In [1]: import numpy as np

In [2]: np.set_printoptions(precision=4, suppress=True, linewidth=100)

In [3]: rng = np.random.default_rng(32632)

In [4]: labels = rng.integers(0, 2, 7)

In [5]: E = np.triu((labels[:, None] == labels) & (rng.random((7, 7)) < 0.8), 1).astype(int)

In [6]: E += E.T

In [7]: print(E)
[[0 1 0 0 1 1 0]
 [1 0 0 0 1 1 0]
 [0 0 0 1 0 0 1]
 [0 0 1 0 0 0 1]
 [1 1 0 0 0 0 0]
 [1 1 0 0 0 0 0]
 [0 0 1 1 0 0 0]]

In [8]: T = np.stack([E, 5 * E, E[::-1]])

In [9]: print(T.shape)
(3, 7, 7)

In [10]: print((T @ E.T).shape)
(3, 7, 7)

In [11]: print(np.linalg.norm(T, axis=(1, 2)))
[ 4. 20.  4.]

In [12]: print(np.linalg.matrix_rank(T.reshape(3, -1)))
2

In [13]: print(np.round(np.linalg.det(E), 4))
0.0

In [14]: print(np.round(np.sort(np.linalg.eigvals(E).real), 4) + 0)
[-1.5616 -1.     -1.     -1.      0.      2.      2.5616]

In [15]: print(E @ E)
[[3 2 0 0 1 1 0]
 [2 3 0 0 1 1 0]
 [0 0 2 1 0 0 1]
 [0 0 1 2 0 0 1]
 [1 1 0 0 2 2 0]
 [1 1 0 0 2 2 0]
 [0 0 1 1 0 0 2]]

In [16]: print(np.flatnonzero(np.linalg.matrix_power((E != 0) + (E.T != 0) + np.eye(7), 7)[6]))
[2 3 6]

In [17]: m1 = np.load("run0.npy")

In [18]: print(m1)
[[-2.5064  1.0255 -3.1727  2.0556  1.837 ]
 [ 0.3581 -2.2957  0.441  -1.4538  4.1586]
 [ 0.     -4.2197 -1.7049  1.0622 -1.7773]
 [-3.2225 -0.254  -0.5076 -3.6243 -1.0759]
 [ 2.8645  0.8985 -3.4022 -2.0969 -0.1228]]

In [19]: A2 = m1 / np.sqrt((m1 ** 2).mean(axis=1, keepdims=True))

In [20]: print(A2[2])
[ 0.     -1.8871 -0.7625  0.475  -0.7948]

In [21]: vec = np.array([-2, -2, 0, 2, -3])

In [22]: print(m1 @ np.ones(5))
[-0.7609  1.2082 -6.6398 -8.6844 -1.8591]

In [23]: print(m1 @ np.eye(5)[4])
[ 1.837   4.1586 -1.7773 -1.0759 -0.1228]

In [24]: print(np.linalg.norm(m1 @ vec) <= np.linalg.norm(m1, 2) * np.linalg.norm(vec) + 1e-9)
True

In [25]: print((m1 @ vec).argmax())
2

In [26]: print(m1 @ (2 * vec))
[  3.1238 -23.0159  31.7916   5.8646 -22.7027]

In [27]: print(np.einsum("ij,j->i", m1, vec))
[  1.5619 -11.508   15.8958   2.9323 -11.3513]

In [28]: feats = np.load("dump.npy")

In [29]: print(feats)
[[ 34  16 -28 -22  17   3]
 [ 16  34 -22   2  23  27]
 [-28 -22  26  14 -19 -11]
 [-22   2  14  20  -4  10]
 [ 17  23 -19  -4  17  16]
 [  3  27 -11  10  16  25]]

In [30]: print(np.round(np.abs(np.linalg.eigvals(feats)).max(), 4))
104.1725

In [31]: print(feats @ feats)
[[ 2978  2132 -2696 -1586  1903   969]
 [ 2132  3158 -2474  -374  2287  2271]
 [-2696 -2474  2622  1182 -2031 -1403]
 [-1586  -374  1182  1200  -582   220]
 [ 1903  2287 -2031  -582  1740  1513]
 [  969  2271 -1403   220  1513  1840]]

In [32]: print(np.round(np.sort(np.abs(np.linalg.eigvals(feats))), 4) + 0)
[  0.       0.       0.       0.      51.8275 104.1725]

In [33]: print((feats + feats.T) / 2)
[[ 34.  16. -28. -22.  17.   3.]
 [ 16.  34. -22.   2.  23.  27.]
 [-28. -22.  26.  14. -19. -11.]
 [-22.   2.  14.  20.  -4.  10.]
 [ 17.  23. -19.  -4.  17.  16.]
 [  3.  27. -11.  10.  16.  25.]]

In [34]: print(np.linalg.matrix_power(feats, 2))
[[ 2978  2132 -2696 -1586  1903   969]
 [ 2132  3158 -2474  -374  2287  2271]
 [-2696 -2474  2622  1182 -2031 -1403]
 [-1586  -374  1182  1200  -582   220]
 [ 1903  2287 -2031  -582  1740  1513]
 [  969  2271 -1403   220  1513  1840]]

In [35]: print(np.allclose(feats, feats.T))
True

In [36]: print(np.trace(feats))
156

In [37]: print(round(np.linalg.det(feats), 4))
0.0

In [38]: print(np.allclose(feats @ feats.T, feats.T @ feats))
True
